$ python -q
>>> import numpy as np
>>> np.set_printoptions(suppress=True, linewidth=160)
>>> mat = np.array([[5.2, 1.2, 3.8],
...     [5.4, 1.4, 3.6],
...     [6.2, 2.2, 2.8],
...     [4.3, 0.3, 4.7],
...     [3.7, -0.3, 5.3],
...     [5.2, 1.2, 3.8],
...     [3.9, -0.1, 5.1],
...     [4.0, 0.0, 5.0],
...     [3.1, -0.9, 5.9],
...     [3.6, -0.4, 5.4],
...     [5.7, 1.7, 3.3],
...     [4.5, 0.5, 4.5],
...     [6.3, 2.3, 2.7],
...     [4.0, 0.0, 5.0],
...     [5.3, 1.3, 3.7]])
>>> # null space of dimension 1
>>> D = np.linalg.norm(mat[:, None] - mat[None], axis=-1)
>>> np.linalg.matrix_rank(D ** 2)
np.int64(3)
>>> print(np.round(np.linalg.norm(mat - mat.mean(axis=0), axis=1), 1))
[0.9 1.2 2.6 0.7 1.7 0.9 1.4 1.2 2.8 1.9 1.7 0.3 2.8 1.2 1.1]
>>> np.unravel_index(D.round(6).argmax(), D.shape)
(np.int64(8), np.int64(12))
>>> print(D[:5, :5].round(1))
[[0.  0.3 1.7 1.6 2.6]
 [0.3 0.  1.4 1.9 2.9]
 [1.7 1.4 0.  3.3 4.3]
 [1.6 1.9 3.3 0.  1. ]
 [2.6 2.9 4.3 1.  0. ]]
>>> np.round(np.linalg.norm(mat, axis=1), 1)
array([6.6, 6.6, 7.1, 6.4, 6.5, 6.6, 6.4, 6.4, 6.7, 6.5, 6.8, 6.4, 7.2, 6.4, 6.6])
>>> idx = mat[:, 0] > np.median(mat[:, 0])
>>> r0 = mat[idx].mean(axis=0) - mat[~idx].mean(axis=0)
>>> idx.astype(int)
array([1, 1, 1, 0, 0, 1, 0, 0, 0, 0, 1, 0, 1, 0, 1])
>>> ((mat - mat.mean(axis=0)) @ r0 > 0).astype(int)
array([1, 1, 1, 0, 0, 1, 0, 0, 0, 0, 1, 0, 1, 0, 1])
>>> np.abs(np.diag(np.linalg.qr(mat)[1])) > 1e-9
array([ True,  True, False])
>>> data = np.load("case15.npy")
>>> print(data)
[[ 5  6  7  8]
 [ 9 10 11 12]
 [13 14 15 16]]
>>> # looks like rank 2
>>> print(np.linalg.cond(data) > 100)
True
>>> np.linalg.matrix_rank(data, rtol=0.1)
np.int64(1)
>>> rank = np.linalg.matrix_rank(data)
>>> rank
np.int64(2)
>>> null = np.linalg.svd(data)[2][rank:].T
>>> [int(np.linalg.matrix_rank(np.delete(data, i, axis=0))) for i in range(3)]
[2, 2, 2]
>>> np.allclose(data @ null, 0)
True
>>> np.round(data @ null, 1) + 0
array([[0., 0.],
       [0., 0.],
       [0., 0.]])
>>> [int(np.linalg.matrix_rank(data[:i])) for i in range(1, len(data) + 1)]
[1, 2, 2]
>>> U, sigma, vt = np.linalg.svd(data)
>>> V = vt[:(sigma > 1e-8).sum()]
>>> rng = np.random.default_rng(58109)
>>> x0 = data[2] + -2 * data[1] + rng.integers(2) * np.eye(4)[1]
>>> x0
array([-5., -6., -7., -8.])
>>> np.linalg.matrix_rank(np.vstack([data, x0]))
np.int64(2)
>>> A2 = np.array([[1, 3, 2], [1, 0, 1], [3, 2, 1], [3, 3, 0]])
>>> np.linalg.matrix_rank(np.vstack([data, A2.T]))
np.int64(4)
>>> print(A2.T @ data.T)
[[ 56  88 120]
 [ 53  85 117]
 [ 23  39  55]]
>>> np.einsum("ik,kj->ij", data, A2)
array([[ 56,  53,  23],
       [ 88,  85,  39],
       [120, 117,  55]])
>>> data @ A2
array([[ 56,  53,  23],
       [ 88,  85,  39],
       [120, 117,  55]])
>>> r0 = np.array([-1, 4, 5, 2])
>>> X = 5 * np.eye(4) + np.outer(r0, r0)
>>> X
array([[ 6., -4., -5., -2.],
       [-4., 21., 20.,  8.],
       [-5., 20., 30., 10.],
       [-2.,  8., 10.,  9.]])
>>> # equal to its transpose
>>> L = np.linalg.cholesky(X)
>>> np.round(X / np.sqrt(np.outer(np.diag(X), np.diag(X))), 1)
array([[ 1. , -0.4, -0.4, -0.3],
       [-0.4,  1. ,  0.8,  0.6],
       [-0.4,  0.8,  1. ,  0.6],
       [-0.3,  0.6,  0.6,  1. ]])
>>> vals, V = np.linalg.eigh(X)
>>> np.round(V @ np.diag(vals) @ V.T, 1)
array([[ 6., -4., -5., -2.],
       [-4., 21., 20.,  8.],
       [-5., 20., 30., 10.],
       [-2.,  8., 10.,  9.]])
>>> np.round(np.abs(V[:, -1]), 1)
array([0.1, 0.6, 0.7, 0.3])
>>> np.round(np.linalg.svd(X, compute_uv=False), 1)
array([51.,  5.,  5.,  5.])
>>> np.round(np.linalg.eigvalsh(X @ X), 1)
array([  25.,   25.,   25., 2601.])
>>> idx = rng.permutation(4)
>>> print(idx)
[3 1 2 0]
>>> A2 = X[idx][:, idx]
>>> np.allclose(A2, X)
False
>>> np.trace(A2)
np.float64(66.0)
>>> np.diag(A2)
array([ 9., 21., 30.,  6.])
>>> np.round(np.sort(np.abs(np.linalg.eigvals(A2))), 1)
array([ 5.,  5.,  5., 51.])
>>> np.round(np.linalg.det(A2), 1), round(np.linalg.det(X[idx]), 1)
(np.float64(6375.0), np.float64(-6375.0))
>>> x0 = np.ones(4)
>>> for _ in range(4):
...     x0 = X @ x0
...     x0 /= np.linalg.norm(x0)
...     print(round(x0 @ X @ x0, 1))
... 
50.6
51.0
51.0
51.0
>>> np.round(np.linalg.eigvalsh(X)[-1], 1)
np.float64(51.0)
>>> W0 = np.array([[1.0, 0.0, 0.0], [0.0, 0.0, -1.0], [0.0, 1.0, 0.0]])
>>> # keeps lengths
>>> U, sigma, vt = np.linalg.svd(W0, full_matrices=False)
>>> sigma
array([1., 1., 1.])
>>> print((sigma > 1e-8).sum())
3
>>> Q, Rm = np.linalg.qr(W0)
>>> Q.T @ Q
array([[1., 0., 0.],
       [0., 1., 0.],
       [0., 0., 1.]])
>>> np.allclose(Rm.T @ Rm, W0.T @ W0)
True
>>> abs(Rm[0, 0]), round(float(np.linalg.norm(W0[:, 0])), 1)
(np.float64(1.0), 1.0)
>>> np.abs(np.diag(Rm))
array([1., 1., 1.])
>>> np.trace(Q @ Q.T)
np.float64(3.0)
>>> Q
array([[ 1.,  0.,  0.],
       [-0.,  0., -1.],
       [-0., -1.,  0.]])
>>> Q @ Rm
array([[ 1.,  0.,  0.],
       [ 0.,  0., -1.],
       [ 0.,  1.,  0.]])
>>> W0 @ W0
array([[ 1.,  0.,  0.],
       [ 0., -1.,  0.],
       [ 0.,  0., -1.]])
>>> (np.linalg.matrix_power((W0 != 0) + (W0.T != 0) + np.eye(3), 3) > 0).astype(int)
array([[1, 0, 0],
       [0, 1, 1],
       [0, 1, 1]])
>>> (W0 != 0).astype(int)
array([[1, 0, 0],
       [0, 0, 1],
       [0, 1, 0]])
>>> r0 = np.array([-2, 1, -2])
>>> A2 = W0 + np.outer(r0, np.eye(3)[1])
>>> np.round(np.linalg.det(A2) / np.linalg.det(W0), 1), round(float(1 + np.linalg.solve(W0, r0)[1]), 1)
(np.float64(-1.0), -1.0)
>>> np.linalg.matrix_rank(np.linalg.inv(A2) - np.linalg.inv(W0), tol=1e-8)
np.int64(1)
>>> print(np.linalg.matrix_rank(A2 - W0))
1
>>> A2
array([[ 1., -2.,  0.],
       [ 0.,  1., -1.],
       [ 0., -1.,  0.]])
>>> A2 = np.array([[-5, 0, -3], [-8, 2, 4], [2, 6, 4]])
>>> Z = np.array([[7]])
>>> J = np.block([[A2, np.zeros((3, 1))], [np.zeros((1, 3)), Z]])
>>> J
array([[-5.,  0., -3.,  0.],
       [-8.,  2.,  4.,  0.],
       [ 2.,  6.,  4.,  0.],
       [ 0.,  0.,  0.,  7.]])
>>> round(float(np.linalg.det(J[::-1])), 1)
1652.0
>>> np.round(np.poly(J), 1)
array([   1.,   -8.,  -33.,   44., 1652.])
>>> P = np.triu(np.array([[1, 0, -2, 2], [-1, 2, 1, 1], [1, -2, -2, 1], [1, -2, -2, 0]]), 1) + np.eye(4)
>>> A2 = P @ J @ np.linalg.inv(P)
>>> np.round(np.poly(A2), 1)
array([   1.,   -8.,  -33.,   44., 1652.])
>>> np.linalg.matrix_rank(A2)
np.int64(4)
